% python3 -q
>>> import numpy as np
>>> from numpy import linalg as LA
>>> np.set_printoptions(precision=2, suppress=True, linewidth=160, sign=" ")
>>> F = np.loadtxt("case12.csv", delimiter=",")
>>> F
array([[ 0.,  0., -2.,  0.],
       [ 0.,  0.,  0.,  2.],
       [ 0.,  0.,  0.,  0.],
       [ 0.,  0.,  0.,  0.]])
>>> M2 = np.array([[6, 1, 2], [2, 2, 7]])
>>> W2 = np.kron(M2, F)
>>> np.round(LA.norm(W2, 2), 2), round(LA.norm(M2, 2) * LA.norm(F, 2), 2)
(np.float64(17.68), np.float64(17.68))
>>> np.round(LA.norm(F, 2) / LA.norm(F), 2)
np.float64(0.71)
>>> K = np.load("run2.npy")
>>> K
array([[ 2.,  1.,  0.,  0.],
       [ 0.,  2.,  1.,  0.],
       [ 0.,  0.,  2.,  1.],
       [ 0.,  0.,  0.,  2.]])
>>> # triangular, det is the product of the diagonal
>>> M2 = LA.inv(K)
>>> K @ M2
array([[ 1.,  0.,  0.,  0.],
       [ 0.,  1.,  0.,  0.],
       [ 0.,  0.,  1.,  0.],
       [ 0.,  0.,  0.,  1.]])
>>> (np.abs(M2) > 1e-9).astype(int)
array([[ 1,  1,  1,  1],
       [ 0,  1,  1,  1],
       [ 0,  0,  1,  1],
       [ 0,  0,  0,  1]])
>>> np.round(LA.det(K) * LA.det(M2), 2)
np.float64(1.0)
>>> x = np.array([1, 2, 0, 0])
>>> target = K @ x
>>> target
array([ 4.,  4.,  0.,  0.])
>>> LA.solve(K, target + K[:, 3])
array([ 1.,  2.,  0.,  1.])
>>> LA.solve(K, K[:, 1])
array([ 0.,  1.,  0.,  0.])
>>> LA.solve(K, -1 * target)
array([-1., -2.,  0.,  0.])
>>> LA.solve(K, target)
array([ 1.,  2.,  0.,  0.])
>>> Uu, sv, Vh = LA.svd(F)
>>> V = Vh[:(sv > 1e-8).sum()]
>>> rng = np.random.default_rng(732)
>>> x = F[0] + -2 * F[2] + rng.integers(2) * np.eye(4)[3]
>>> x
array([ 0.,  0., -2.,  0.])
>>> np.diag(V.T @ V)
array([ 0.,  0.,  1.,  1.])
>>> LA.matrix_power(K - np.diag(np.diag(K)), 4)
array([[ 0.,  0.,  0.,  0.],
       [ 0.,  0.,  0.,  0.],
       [ 0.,  0.,  0.,  0.],
       [ 0.,  0.,  0.,  0.]])
>>> np.sort(LA.eigvals(K))
array([ 2.,  2.,  2.,  2.])
>>> arr = np.array([[-0.89, -1.16, -0.22],
...     [3.53, 4.73, 1.38],
...     [-1.63, 0.45, -0.82],
...     [-2.47, -0.98, -1.26],
...     [1.75, -2.39, 0.79],
...     [1.72, -0.29, 1.52],
...     [-0.89, -4.3, -1.23],
...     [-3.13, -1.67, -0.64],
...     [1.9, 5.89, 1.14],
...     [-0.69, -2.68, -0.42],
...     [1.52, 1.64, 1.71],
...     [1.64, 0.17, 0.79],
...     [-0.64, 0.22, -0.76],
...     [-0.14, -0.88, 1.06],
...     [0.45, 1.55, -0.47],
...     [1.77, 0.99, 1.11]])
>>> W2 = arr[[10, 3]].astype(float)
>>> for _ in range(5):
...     idx = LA.norm(arr[:, None] - W2, axis=-1).argmin(axis=1)
...     W2 = np.array([arr[idx == j].mean(axis=0) for j in range(2)])
... 
>>> idx
array([ 1,  0,  1,  1,  1,  0,  1,  1,  0,  1,  0,  0,  1,  1,  0,  0])
>>> W2[1] - W2[0]
array([-2.76, -3.58, -1.41])
>>> W2
array([[ 1.79,  2.1 ,  1.03],
       [-0.97, -1.49, -0.39]])
>>> x = np.array([2, 2, -5])
>>> target = arr @ x
>>> LA.solve(arr.T @ arr, arr.T @ target)
array([ 2.,  2., -5.])
>>> target = target + 0.02 * rng.normal(size=16)
>>> target
array([-3.05,  9.62,  1.74, -0.58, -5.25, -4.77, -4.21, -6.44,  9.9 , -4.67, -2.21, -0.34,  2.96, -7.34,  6.39, -0.06])
>>> b, *_ = LA.lstsq(arr, target)
>>> b
array([ 2.01,  2.  , -5.02])
>>> round(LA.norm(target - arr @ b), 2)
np.float64(0.08)
>>> D = LA.norm(arr[:, None] - arr[None], axis=-1)
>>> D[1].round(6).argsort(kind="stable")[:4]
array([  1,   8,  10,  15])
>>> M2 = arr / LA.norm(arr, axis=1, keepdims=True)
>>> G = M2 @ M2.T
>>> np.argwhere(np.triu(np.abs(G) > 0.95, 1))
array([[  0,   1],
       [  2,   5],
       [  3,   7],
       [  3,  11],
       [  3,  15],
       [  5,  12],
       [  6,   8],
       [  6,   9],
       [  8,   9],
       [ 10,  15]])
>>> M2 = np.c_[arr[:, :1] @ np.array([[2]]), np.array([-1, 1, 1, 0, -2, 2, 2, 0, -1, 1, -1, 2, 2, -2, 1, -1])]
>>> M2
array([[-1.78, -1.  ],
       [ 7.06,  1.  ],
       [-3.26,  1.  ],
       [-4.94,  0.  ],
       [ 3.5 , -2.  ],
       [ 3.44,  2.  ],
       [-1.78,  2.  ],
       [-6.26,  0.  ],
       [ 3.8 , -1.  ],
       [-1.38,  1.  ],
       [ 3.04, -1.  ],
       [ 3.28,  2.  ],
       [-1.28,  2.  ],
       [-0.28, -2.  ],
       [ 0.9 ,  1.  ],
       [ 3.54, -1.  ]])
>>> LA.matrix_rank(np.c_[arr, M2])
np.int64(4)
>>> np.round(LA.norm(M2 - arr @ LA.lstsq(arr, M2)[0], axis=0), 2) + 0
array([ 0.  ,  4.96])
>>> LA.matrix_rank(M2)
np.int64(2)
>>> E = np.loadtxt("a.csv", delimiter=",")
>>> E
array([[ 0.,  4., -4., -6.],
       [ 0.,  0.,  0.,  0.],
       [ 0., -6.,  6.,  9.],
       [ 0., -2.,  2.,  3.]])
>>> # rank 1
>>> x = np.array([1, 0, 0, 2])
>>> target = K @ x
>>> b, lr = np.zeros(4), 1 / LA.norm(K, 2) ** 2
>>> for i in range(30):
...     b -= lr * K.T @ (K @ b - target)
...     if i % 5 == 0: print(i, round(LA.norm(K @ b - target), 2))
... 
0 1.99
5 0.14
10 0.02
15 0.01
20 0.0
25 0.0
>>> round(LA.cond(K), 2)
np.float64(2.27)
>>> b.round(2) + 0
array([ 1.,  0.,  0.,  2.])
